$ python3 -q
>>> import numpy as np
>>> np.set_printoptions(precision=1, suppress=True, linewidth=100, floatmode="fixed")
>>> K = np.load("run3.npy")
>>> print(K)
[[ 0  0  0  2  0  0  0  0]
 [ 2  0  0  0  0  0  0  0]
 [ 0  0  0  0  0  0 -2  0]
 [ 0  0  1  0  0  0  0  0]
 [ 0  0  0  0 -1  0  0  0]
 [ 0  1  0  0  0  0  0  0]
 [ 0  0  0  0  0  0  0  0]
 [ 0  0  0  0  0  0  0  1]]
>>> # looks like rank 7
>>> blk = np.stack([K, -1 * K, K[::-1]])
>>> print((blk @ K.T).shape)
(3, 8, 8)
>>> print(np.linalg.det(blk))
[0.0 0.0 0.0]
>>> rng = np.random.default_rng(42819)
>>> idx = rng.permutation(8)
>>> print(idx)
[4 3 7 0 5 1 2 6]
>>> out = K[idx][:, idx]
>>> print(out)
[[-1  0  0  0  0  0  0  0]
 [ 0  0  0  0  0  0  1  0]
 [ 0  0  1  0  0  0  0  0]
 [ 0  2  0  0  0  0  0  0]
 [ 0  0  0  0  0  1  0  0]
 [ 0  0  0  2  0  0  0  0]
 [ 0  0  0  0  0  0  0 -2]
 [ 0  0  0  0  0  0  0  0]]
>>> print(np.trace(out))
0
>>> print(np.diag(out))
[-1  0  1  0  0  0  0  0]
>>> print(K @ K)
[[ 0  0  2  0  0  0  0  0]
 [ 0  0  0  4  0  0  0  0]
 [ 0  0  0  0  0  0  0  0]
 [ 0  0  0  0  0  0 -2  0]
 [ 0  0  0  0  1  0  0  0]
 [ 2  0  0  0  0  0  0  0]
 [ 0  0  0  0  0  0  0  0]
 [ 0  0  0  0  0  0  0  1]]
>>> print((K != 0).astype(int))
[[0 0 0 1 0 0 0 0]
 [1 0 0 0 0 0 0 0]
 [0 0 0 0 0 0 1 0]
 [0 0 1 0 0 0 0 0]
 [0 0 0 0 1 0 0 0]
 [0 1 0 0 0 0 0 0]
 [0 0 0 0 0 0 0 0]
 [0 0 0 0 0 0 0 1]]
>>> print((np.linalg.matrix_power((K != 0) + (K.T != 0) + np.eye(8), 8) > 0).astype(int))
[[1 1 1 1 0 1 1 0]
 [1 1 1 1 0 1 1 0]
 [1 1 1 1 0 1 1 0]
 [1 1 1 1 0 1 1 0]
 [0 0 0 0 1 0 0 0]
 [1 1 1 1 0 1 1 0]
 [1 1 1 1 0 1 1 0]
 [0 0 0 0 0 0 0 1]]
>>> out = np.array([[8, 8, 8, -3, 7]])
>>> m1 = np.block([[np.zeros((1, 1)), out], [out.T, np.zeros((5, 5))]])
>>> print(m1)
[[ 0.0  8.0  8.0  8.0 -3.0  7.0]
 [ 8.0  0.0  0.0  0.0  0.0  0.0]
 [ 8.0  0.0  0.0  0.0  0.0  0.0]
 [ 8.0  0.0  0.0  0.0  0.0  0.0]
 [-3.0  0.0  0.0  0.0  0.0  0.0]
 [ 7.0  0.0  0.0  0.0  0.0  0.0]]
>>> # equal to its transpose
>>> print(K.T @ K)
[[4 0 0 0 0 0 0 0]
 [0 1 0 0 0 0 0 0]
 [0 0 1 0 0 0 0 0]
 [0 0 0 4 0 0 0 0]
 [0 0 0 0 1 0 0 0]
 [0 0 0 0 0 0 0 0]
 [0 0 0 0 0 0 4 0]
 [0 0 0 0 0 0 0 1]]
>>> print(K @ K.T)
[[4 0 0 0 0 0 0 0]
 [0 4 0 0 0 0 0 0]
 [0 0 4 0 0 0 0 0]
 [0 0 0 1 0 0 0 0]
 [0 0 0 0 1 0 0 0]
 [0 0 0 0 0 1 0 0]
 [0 0 0 0 0 0 0 0]
 [0 0 0 0 0 0 0 1]]
>>> print(np.linalg.pinv(K))
[[ 0.0  0.5  0.0  0.0  0.0  0.0  0.0  0.0]
 [ 0.0  0.0  0.0  0.0  0.0  1.0  0.0  0.0]
 [ 0.0  0.0  0.0  1.0  0.0  0.0  0.0  0.0]
 [ 0.5  0.0  0.0  0.0  0.0  0.0  0.0  0.0]
 [ 0.0  0.0  0.0  0.0 -1.0  0.0  0.0  0.0]
 [ 0.0  0.0  0.0  0.0  0.0  0.0  0.0  0.0]
 [ 0.0  0.0 -0.5  0.0  0.0  0.0  0.0  0.0]
 [ 0.0  0.0  0.0  0.0  0.0  0.0  0.0  1.0]]
